>>> import numpy as np
>>> np.set_printoptions(suppress=True, linewidth=200)
>>> m1 = np.load("w.npy")
>>> m1.round(2) + 0
array([[ 0.  ,  0.01, -0.01,  0.05, -0.01,  0.04],
       [ 0.01,  0.04, -0.04,  0.14, -0.04,  0.12],
       [-0.01, -0.04,  0.04, -0.14,  0.04, -0.12],
       [ 0.05,  0.14, -0.14,  0.53, -0.14,  0.43],
       [-0.01, -0.04,  0.04, -0.14,  0.04, -0.12],
       [ 0.04,  0.12, -0.12,  0.43, -0.12,  0.35]])
>>> round(float(np.abs(np.linalg.eigvals(m1)).max()), 2)
1.0
>>> np.round(np.linalg.matrix_power(m1, 3), 2) + 0
array([[ 0.  ,  0.01, -0.01,  0.05, -0.01,  0.04],
       [ 0.01,  0.04, -0.04,  0.14, -0.04,  0.12],
       [-0.01, -0.04,  0.04, -0.14,  0.04, -0.12],
       [ 0.05,  0.14, -0.14,  0.53, -0.14,  0.43],
       [-0.01, -0.04,  0.04, -0.14,  0.04, -0.12],
       [ 0.04,  0.12, -0.12,  0.43, -0.12,  0.35]])
>>> np.allclose(m1 @ m1.T, m1.T @ m1)
True
>>> rng = np.random.default_rng(44340)
>>> z = rng.permutation(6)
>>> z
array([4, 2, 1, 5, 3, 0])
>>> Y = m1[z][:, z]
>>> print(np.round(np.linalg.det(Y), 2), round(np.linalg.det(m1[z]), 2))
0.0 -0.0
>>> np.allclose(Y, m1)
False
>>> np.trace(Y)
np.float64(1.0)
>>> Y.round(2) + 0
array([[ 0.04,  0.04, -0.04, -0.12, -0.14, -0.01],
       [ 0.04,  0.04, -0.04, -0.12, -0.14, -0.01],
       [-0.04, -0.04,  0.04,  0.12,  0.14,  0.01],
       [-0.12, -0.12,  0.12,  0.35,  0.43,  0.04],
       [-0.14, -0.14,  0.14,  0.43,  0.53,  0.05],
       [-0.01, -0.01,  0.01,  0.04,  0.05,  0.  ]])
>>> np.round(np.sort(np.abs(np.linalg.eigvals(Y))), 2) + 0
array([0., 0., 0., 0., 0., 1.])
>>> left, sig, VT = np.linalg.svd(m1)
>>> V = VT[:(sig > 1e-8).sum()]
>>> x = m1[0] + 3 * m1[5] + rng.integers(2) * np.eye(6)[4]
>>> x.round(2)
array([ 0.12,  0.37, -0.37,  1.34,  0.63,  1.1 ])
>>> np.round(V.T @ V, 2) + 0
array([[ 0.  ,  0.01, -0.01,  0.05, -0.01,  0.04],
       [ 0.01,  0.04, -0.04,  0.14, -0.04,  0.12],
       [-0.01, -0.04,  0.04, -0.14,  0.04, -0.12],
       [ 0.05,  0.14, -0.14,  0.53, -0.14,  0.43],
       [-0.01, -0.04,  0.04, -0.14,  0.04, -0.12],
       [ 0.04,  0.12, -0.12,  0.43, -0.12,  0.35]])
